$ python3 -q
>>> import numpy as np
>>> np.set_printoptions(precision=2, suppress=True, linewidth=200, floatmode="fixed")
>>> m1 = np.loadtxt("layer2.csv", delimiter=",")
>>> print(m1)
[[ 2.05 -0.22 -1.69 -1.35 -0.65 -0.07 -0.74 -0.01]
 [-0.77 -0.06  0.47  0.18 -0.03  0.29 -0.19 -0.21]
 [-0.46  0.04  1.01  0.57  0.36  0.38  0.88  0.47]
 [ 0.61  0.14 -0.66 -0.50 -0.48 -0.19 -0.32 -0.16]
 [-0.08 -0.26  1.11  0.23  1.54  0.82  1.50  0.44]
 [-0.60  0.20  0.84  0.13  2.50  0.79  1.60 -0.56]
 [ 0.24  0.15  0.06  0.04  0.38 -0.04  0.45 -0.19]]
>>> other = m1 / np.sqrt((m1 ** 2).mean(axis=1, keepdims=True))
>>> print(np.linalg.matrix_rank(other) == np.linalg.matrix_rank(m1))
True
>>> print(np.linalg.norm(other, axis=1))
[2.83 2.83 2.83 2.83 2.83 2.83 2.83]
>>> other = m1 / np.linalg.norm(m1, axis=1, keepdims=True)
>>> C2 = other @ other.T
>>> print(np.linalg.norm(other, axis=1))
[1.00 1.00 1.00 1.00 1.00 1.00 1.00]
>>> arr = np.loadtxt("mat.csv", delimiter=",")
>>> print(arr)
[[-2.00  2.00 -1.00  2.00 -1.00]
 [ 0.00  1.00 -1.00 -1.00 -1.00]
 [ 0.00  0.00 -1.00  1.00  1.00]
 [ 0.00  0.00  0.00  0.00  2.00]
 [ 0.00  0.00  0.00  0.00 -1.00]]
>>> print((arr + arr.T) / 2)
[[-2.00  1.00 -0.50  1.00 -0.50]
 [ 1.00  1.00 -0.50 -0.50 -0.50]
 [-0.50 -0.50 -1.00  0.50  0.50]
 [ 1.00 -0.50  0.50  0.00  1.00]
 [-0.50 -0.50  0.50  1.00 -1.00]]
>>> print((arr - arr.T) / 2)
[[ 0.00  1.00 -0.50  1.00 -0.50]
 [-1.00  0.00 -0.50 -0.50 -0.50]
 [ 0.50  0.50  0.00  0.50  0.50]
 [-1.00  0.50 -0.50  0.00  1.00]
 [ 0.50  0.50 -0.50 -1.00  0.00]]
>>> print(np.linalg.matrix_power(arr, 2))
[[ 4.00 -2.00  1.00 -7.00  4.00]
 [ 0.00  1.00  0.00 -2.00 -3.00]
 [ 0.00  0.00  1.00 -1.00  0.00]
 [ 0.00  0.00  0.00  0.00 -2.00]
 [ 0.00  0.00  0.00  0.00  1.00]]
>>> print(np.allclose(arr, arr.T))
False
>>> print(arr @ arr)
[[ 4.00 -2.00  1.00 -7.00  4.00]
 [ 0.00  1.00  0.00 -2.00 -3.00]
 [ 0.00  0.00  1.00 -1.00  0.00]
 [ 0.00  0.00  0.00  0.00 -2.00]
 [ 0.00  0.00  0.00  0.00  1.00]]
>>> np.linalg.determinant(arr)
Traceback (most recent call last):
  File "<python-input-17>", line 1, in <module>
    np.linalg.determinant(arr)
    ^^^^^^^^^^^^^^^^^^^^^
AttributeError: module 'numpy.linalg' has no attribute 'determinant'
>>> r = np.linalg.matrix_rank(arr)
>>> print(r)
4
>>> ns = np.linalg.svd(arr)[2][r:].T
>>> print(np.round(arr @ ns, 2) + 0)
[[0.00]
 [0.00]
 [0.00]
 [0.00]
 [0.00]]
>>> print(np.linalg.matrix_rank(arr.T @ arr), np.linalg.matrix_rank(arr @ arr.T))
4 4
>>> print([int(np.linalg.matrix_rank(arr[:i])) for i in range(1, len(arr) + 1)])
[1, 2, 3, 4, 4]
>>> U, sigma, Vt = np.linalg.svd(arr)
>>> vecs = Vt[:(sigma > 1e-8).sum()]
>>> rng = np.random.default_rng(865)
>>> x = arr[1] + 4 * arr[0] + rng.integers(2) * np.eye(5)[0]
>>> print(x)
[-8.00  9.00 -5.00  7.00 -5.00]
>>> print(np.allclose(vecs.T @ vecs @ x, x))
True
>>> E = np.loadtxt("block7.csv", delimiter=",")
>>> print(E)
[[  5.00   3.00  15.00  -8.00]
 [  8.00   1.00  18.00 -10.00]
 [ -8.00  -3.00 -20.00  10.00]
 [ -8.00  -3.00 -18.00   8.00]]
>>> U, sigma, Vt = np.linalg.svd(E)
>>> print(np.argmax(sigma[:-1] / (sigma[1:] + 1e-6)) + 1)
3
>>> other = U[:, :3] @ np.diag(sigma[:3]) @ Vt[:3]
>>> print(round(np.linalg.norm(E - other, 2), 2), np.round(sigma[3], 2))
0.08 0.08
>>> print(other)
[[  4.98   2.99  15.02  -7.99]
 [  7.99   0.99  18.01  -9.99]
 [ -8.03  -3.03 -19.97  10.03]
 [ -7.99  -2.99 -18.01   7.99]]
>>> print(np.round(np.linalg.norm(E - other) / np.linalg.norm(E), 2))
0.0
>>> K = np.load("test14.npy")
>>> print(K)
[[6.00 1.00 1.00 1.00 1.00 1.00 1.00 1.00]
 [1.00 6.00 1.00 1.00 1.00 1.00 1.00 1.00]
 [1.00 1.00 6.00 1.00 1.00 1.00 1.00 1.00]
 [1.00 1.00 1.00 6.00 1.00 1.00 1.00 1.00]
 [1.00 1.00 1.00 1.00 6.00 1.00 1.00 1.00]
 [1.00 1.00 1.00 1.00 1.00 6.00 1.00 1.00]
 [1.00 1.00 1.00 1.00 1.00 1.00 6.00 1.00]
 [1.00 1.00 1.00 1.00 1.00 1.00 1.00 6.00]]
>>> # symmetric
>>> print(np.linalg.norm(K, axis=0))
[6.56 6.56 6.56 6.56 6.56 6.56 6.56 6.56]
>>> print(np.round(np.linalg.norm(K, 2), 2))
13.0
>>> print(np.round(np.linalg.norm(K[5] - K[1]), 2))
7.07
>>> f = np.array([2, -3, 0, 3, 1, 1, 3, 3])
>>> other = K + np.outer(f, np.eye(8)[1])
>>> print(other)
[[6.00 3.00 1.00 1.00 1.00 1.00 1.00 1.00]
 [1.00 3.00 1.00 1.00 1.00 1.00 1.00 1.00]
 [1.00 1.00 6.00 1.00 1.00 1.00 1.00 1.00]
 [1.00 4.00 1.00 6.00 1.00 1.00 1.00 1.00]
 [1.00 2.00 1.00 1.00 6.00 1.00 1.00 1.00]
 [1.00 2.00 1.00 1.00 1.00 6.00 1.00 1.00]
 [1.00 4.00 1.00 1.00 1.00 1.00 6.00 1.00]
 [1.00 4.00 1.00 1.00 1.00 1.00 1.00 6.00]]
>>> print(np.linalg.matrix_rank(np.linalg.inv(other) - np.linalg.inv(K), tol=1e-8))
1
>>> print(np.round(np.linalg.det(other) / np.linalg.det(K), 2), np.round(1 + np.linalg.solve(K, f)[1], 2))
0.25 0.25
>>> X = np.array([[-3, 1],
...     [1, -1],
...     [-1, -3],
...     [3, 3],
...     [-3, 1],
...     [1, -2],
...     [3, -1],
...     [0, 1]]) * (rng.random((8, 2)) < 0.3)
>>> print(X)
[[ 0  0]
 [ 0  0]
 [-1  0]
 [ 0  0]
 [-3  1]
 [ 0  0]
 [ 3  0]
 [ 0  0]]
>>> # column 0 is much longer than the rest
>>> other = np.array([[0, 2, 2], [-1, -2, 2]])
>>> print(np.einsum("ik,kj->ij", X, other))
[[ 0  0  0]
 [ 0  0  0]
 [ 0 -2 -2]
 [ 0  0  0]
 [-1 -8 -4]
 [ 0  0  0]
 [ 0  6  6]
 [ 0  0  0]]
>>> print(np.einsum("ik,kj->ji", X, other))
[[ 0  0  0  0 -1  0  0  0]
 [ 0  0 -2  0 -8  0  6  0]
 [ 0  0 -2  0 -4  0  6  0]]
>>> print(np.einsum("ij,ij->i", X, X))
[ 0  0  1  0 10  0  9  0]
>>> print(np.linalg.matrix_rank(np.vstack([X, other.T])))
2
>>> print(np.einsum("ij->j", X))
[-1  1]
>>> hat = X @ np.linalg.solve(X.T @ X, X.T)
>>> print(np.diag(hat))
[0.00 0.00 0.10 0.00 1.00 0.00 0.90 0.00]
>>> print(np.round(np.linalg.eigvalsh(hat), 2) + 0)
[0.00 0.00 0.00 0.00 0.00 0.00 1.00 1.00]
>>> print(hat.round(2) + 0)
[[ 0.00  0.00  0.00  0.00  0.00  0.00  0.00  0.00]
 [ 0.00  0.00  0.00  0.00  0.00  0.00  0.00  0.00]
 [ 0.00  0.00  0.10  0.00  0.00  0.00 -0.30  0.00]
 [ 0.00  0.00  0.00  0.00  0.00  0.00  0.00  0.00]
 [ 0.00  0.00  0.00  0.00  1.00  0.00  0.00  0.00]
 [ 0.00  0.00  0.00  0.00  0.00  0.00  0.00  0.00]
 [ 0.00  0.00 -0.30  0.00  0.00  0.00  0.90  0.00]
 [ 0.00  0.00  0.00  0.00  0.00  0.00  0.00  0.00]]
>>> print(round(float(np.linalg.norm(X) ** 2 / np.linalg.norm(X, 2) ** 2), 2))
1.03
>>> print(np.round(np.linalg.norm(X[3], 1), 2), round(np.linalg.norm(X[3], np.inf), 2))
0.0 0.0
>>> print(np.linalg.norm(X, axis=0))
[4.36 1.00]
>>> print(round(float(np.linalg.norm(X, 2)), 2))
4.41
>>> print(X[3] @ X[6])
0
>>> print(np.linalg.norm(X, axis=1).argmax())
4
>>> print(np.linalg.matrix_rank(X))
2
>>> print(X.mean(axis=0))
[-0.12  0.12]
>>> print(np.unravel_index(np.abs(X).argmax(), X.shape))
(np.int64(4), np.int64(0))
>>> print(X - X[0])
[[ 0  0]
 [ 0  0]
 [-1  0]
 [ 0  0]
 [-3  1]
 [ 0  0]
 [ 3  0]
 [ 0  0]]
>>> print(np.linalg.svd(X, compute_uv=False))
[4.41 0.72]
>>> print(np.round(np.linalg.norm(m1[0], 1), 2), round(np.linalg.norm(m1[0], np.inf), 2))
6.78 2.05
>>> print(np.linalg.norm(m1, axis=1).argmax())
5
>>> print(round(np.linalg.norm(m1) ** 2 / np.linalg.norm(m1, 2) ** 2, 2))
1.33
>>> print(round(m1[0] @ m1[1], 2))
-2.46
>>> A = np.load("case15.npy")
>>> print(A)
[[-0.86 -0.04 -0.96  0.09  0.97 -0.88]
 [-0.14 -0.09 -0.09 -0.54  0.60  0.19]
 [ 0.70 -0.03  0.89 -0.44 -0.78  0.81]
 [-0.32  0.30 -0.75  0.98 -0.84 -0.92]
 [-0.47  0.00 -0.67  0.15  0.62 -0.54]
 [ 0.55  0.01  0.75 -0.11 -0.73  0.60]
 [ 0.18 -0.20  0.52 -0.91  0.69  0.76]
 [ 0.31 -0.11  0.58 -0.71  0.15  0.67]
 [-0.09  0.10 -0.28  0.64 -0.40 -0.46]
 [ 0.20  0.08  0.20  0.48 -0.62 -0.08]
 [ 0.41  0.04  0.56  0.16 -0.69  0.35]
 [ 0.70  0.42  0.62  1.00 -1.00 -0.64]
 [ 0.52  0.16  0.58  0.76 -0.93  0.04]
 [ 0.49 -0.25  0.85 -0.97  0.58  0.93]
 [-0.51 -0.19 -0.54 -0.84  0.95  0.09]
 [ 0.26  0.36 -0.13  0.99 -0.99 -0.83]
 [-0.52 -0.46 -0.17 -1.00  1.00  0.86]
 [-0.40  0.24 -0.77  0.95 -0.62 -0.89]
 [-0.01  0.03 -0.06  0.22 -0.15 -0.13]
 [-0.76 -0.09 -0.89 -0.35  0.96 -0.67]
 [ 0.54  0.04  0.72  0.11 -0.79  0.51]
 [-0.49  0.06 -0.73  0.53  0.40 -0.70]]
>>> other = np.c_[A[:, :3] @ np.array([[3, 2, -5], [5, -3, 1], [-5, -3, -3]]), np.array([1, -1, 2, 0, -2, -2, -1, 2, -2, 2, -1, 3, -1, 3, 1, -2, -3, 1, 2, 1, -3, -1])]
>>> print(other.round(2) + 0)
[[ 2.02  1.28  7.14  1.00]
 [-0.42  0.26  0.88 -1.00]
 [-2.50 -1.18 -6.20  2.00]
 [ 4.29  0.71  4.15  0.00]
 [ 1.94  1.07  4.36 -2.00]
 [-2.05 -1.18 -4.99 -2.00]
 [-3.06 -0.60 -2.66 -1.00]
 [-2.52 -0.79 -3.40  2.00]
 [ 1.63  0.36  1.39 -2.00]
 [ 0.00 -0.44 -1.52  2.00]
 [-1.37 -0.98 -3.69 -1.00]
 [ 1.10 -1.72 -4.94  3.00]
 [-0.54 -1.18 -4.18 -1.00]
 [-4.03 -0.82 -5.25  3.00]
 [ 0.22  1.17  3.98  1.00]
 [ 3.23 -0.17 -0.55 -2.00]
 [-3.01  0.85  2.65 -3.00]
 [ 3.85  0.79  4.55  1.00]
 [ 0.42  0.07  0.26  2.00]
 [ 1.72  1.42  6.38  1.00]
 [-1.78 -1.20 -4.82 -3.00]
 [ 2.48  1.03  4.70 -1.00]]
>>> print(np.linalg.norm(np.linalg.qr(A)[0].T @ other, axis=0) ** 2 / ((other ** 2).sum(axis=0) + 1e-12))
[1.00 1.00 1.00 0.32]
>>> print(np.round(np.linalg.lstsq(A, other[:, 0])[0], 2) + 0)
[ 3.00  5.00 -5.00  0.00  0.00  0.00]
>>> print(np.linalg.matrix_rank(np.c_[A, other]))
7
>>> Q, r_ = np.linalg.qr(A)
>>> print(r_.round(2) + 0)
[[ 2.26  0.24  2.75  0.21 -2.37  1.55]
 [ 0.00  0.91 -0.94  3.00 -2.19 -2.52]
 [ 0.00  0.00  0.29  0.06  0.18 -0.01]
 [ 0.00  0.00  0.00  0.99 -0.76  0.00]
 [ 0.00  0.00  0.00  0.00 -1.10  0.41]
 [ 0.00  0.00  0.00  0.00  0.00  0.35]]
>>> print(np.trace(Q @ Q.T))
6.0
>>> F = np.minimum.outer(np.arange(1, 9), np.arange(1, 9)) * 3
>>> print(F)
[[ 3  3  3  3  3  3  3  3]
 [ 3  6  6  6  6  6  6  6]
 [ 3  6  9  9  9  9  9  9]
 [ 3  6  9 12 12 12 12 12]
 [ 3  6  9 12 15 15 15 15]
 [ 3  6  9 12 15 18 18 18]
 [ 3  6  9 12 15 18 21 21]
 [ 3  6  9 12 15 18 21 24]]
>>> # symmetric
>>> x = np.array([7, 5, 0, 6, -7, 6, -1, -9])
>>> a = np.maximum(F @ x, 0)
>>> print(a)
[21 21  6  0  0  0  0  0]
>>> print(np.flatnonzero(a > 1e-9))
[0 1 2]
>>> print(F * (a > 1e-9)[:, None])
[[3 3 3 3 3 3 3 3]
 [3 6 6 6 6 6 6 6]
 [3 6 9 9 9 9 9 9]
 [0 0 0 0 0 0 0 0]
 [0 0 0 0 0 0 0 0]
 [0 0 0 0 0 0 0 0]
 [0 0 0 0 0 0 0 0]
 [0 0 0 0 0 0 0 0]]
>>> print(np.maximum(F @ (3 * x), 0))
[63 63 18  0  0  0  0  0]
>>> print(F.T @ a)
[144 225 243 243 243 243 243 243]
>>> vals, vecs = np.linalg.eigh(F)
>>> print(vecs @ np.diag(vals) @ vecs.T)
[[ 3.00  3.00  3.00  3.00  3.00  3.00  3.00  3.00]
 [ 3.00  6.00  6.00  6.00  6.00  6.00  6.00  6.00]
 [ 3.00  6.00  9.00  9.00  9.00  9.00  9.00  9.00]
 [ 3.00  6.00  9.00 12.00 12.00 12.00 12.00 12.00]
 [ 3.00  6.00  9.00 12.00 15.00 15.00 15.00 15.00]
 [ 3.00  6.00  9.00 12.00 15.00 18.00 18.00 18.00]
 [ 3.00  6.00  9.00 12.00 15.00 18.00 21.00 21.00]
 [ 3.00  6.00  9.00 12.00 15.00 18.00 21.00 24.00]]
>>> print(np.linalg.eigvalsh(F + -1 * np.eye(8)))
[-0.22 -0.14  0.04  0.37  1.07  2.77  9.01 87.10]
>>> print(np.round(vecs.T @ F @ vecs, 2) + 0)
[[ 0.78  0.00  0.00  0.00  0.00  0.00  0.00  0.00]
 [ 0.00  0.86  0.00  0.00  0.00  0.00  0.00  0.00]
 [ 0.00  0.00  1.04  0.00  0.00  0.00  0.00  0.00]
 [ 0.00  0.00  0.00  1.37  0.00  0.00  0.00  0.00]
 [ 0.00  0.00  0.00  0.00  2.07  0.00  0.00  0.00]
 [ 0.00  0.00  0.00  0.00  0.00  3.77  0.00  0.00]
 [ 0.00  0.00  0.00  0.00  0.00  0.00 10.01  0.00]
 [ 0.00  0.00  0.00  0.00  0.00  0.00  0.00 88.10]]
>>> print(vals)
[ 0.78  0.86  1.04  1.37  2.07  3.77 10.01 88.10]
>>> print(np.round(vecs.T @ vecs, 2) + 0)
[[1.00 0.00 0.00 0.00 0.00 0.00 0.00 0.00]
 [0.00 1.00 0.00 0.00 0.00 0.00 0.00 0.00]
 [0.00 0.00 1.00 0.00 0.00 0.00 0.00 0.00]
 [0.00 0.00 0.00 1.00 0.00 0.00 0.00 0.00]
 [0.00 0.00 0.00 0.00 1.00 0.00 0.00 0.00]
 [0.00 0.00 0.00 0.00 0.00 1.00 0.00 0.00]
 [0.00 0.00 0.00 0.00 0.00 0.00 1.00 0.00]
 [0.00 0.00 0.00 0.00 0.00 0.00 0.00 1.00]]
>>> print(np.linalg.svd(F, compute_uv=False))
[88.10 10.01  3.77  2.07  1.37  1.04  0.86  0.78]
>>> print(np.abs(vecs[:, -1]).round(6).argmax())
7
>>> other = F + rng.integers(-2, 3, (8, 1)) @ rng.integers(-2, 3, (1, 8))
>>> print(other)
[[ 1  3  5  3  7  7  7  1]
 [ 5  6  4  6  2  2  2  8]
 [ 5  6  7  9  5  5  5 11]
 [ 2  6 10 12 14 14 14 11]
 [ 4  6  8 12 13 13 13 16]
 [ 4  6  8 12 13 16 16 19]
 [ 1  6 11 12 19 22 25 19]
 [ 4  6  8 12 13 16 19 25]]
>>> print(other - F)
[[-2  0  2  0  4  4  4 -2]
 [ 2  0 -2  0 -4 -4 -4  2]
 [ 2  0 -2  0 -4 -4 -4  2]
 [-1  0  1  0  2  2  2 -1]
 [ 1  0 -1  0 -2 -2 -2  1]
 [ 1  0 -1  0 -2 -2 -2  1]
 [-2  0  2  0  4  4  4 -2]
 [ 1  0 -1  0 -2 -2 -2  1]]
>>> print(np.round(np.linalg.svd(other - F, compute_uv=False), 2) + 0)
[17.32  0.00  0.00  0.00  0.00  0.00  0.00  0.00]
>>> print(np.abs(other - F).sum(axis=1))
[18 18 18  9  9  9 18  9]
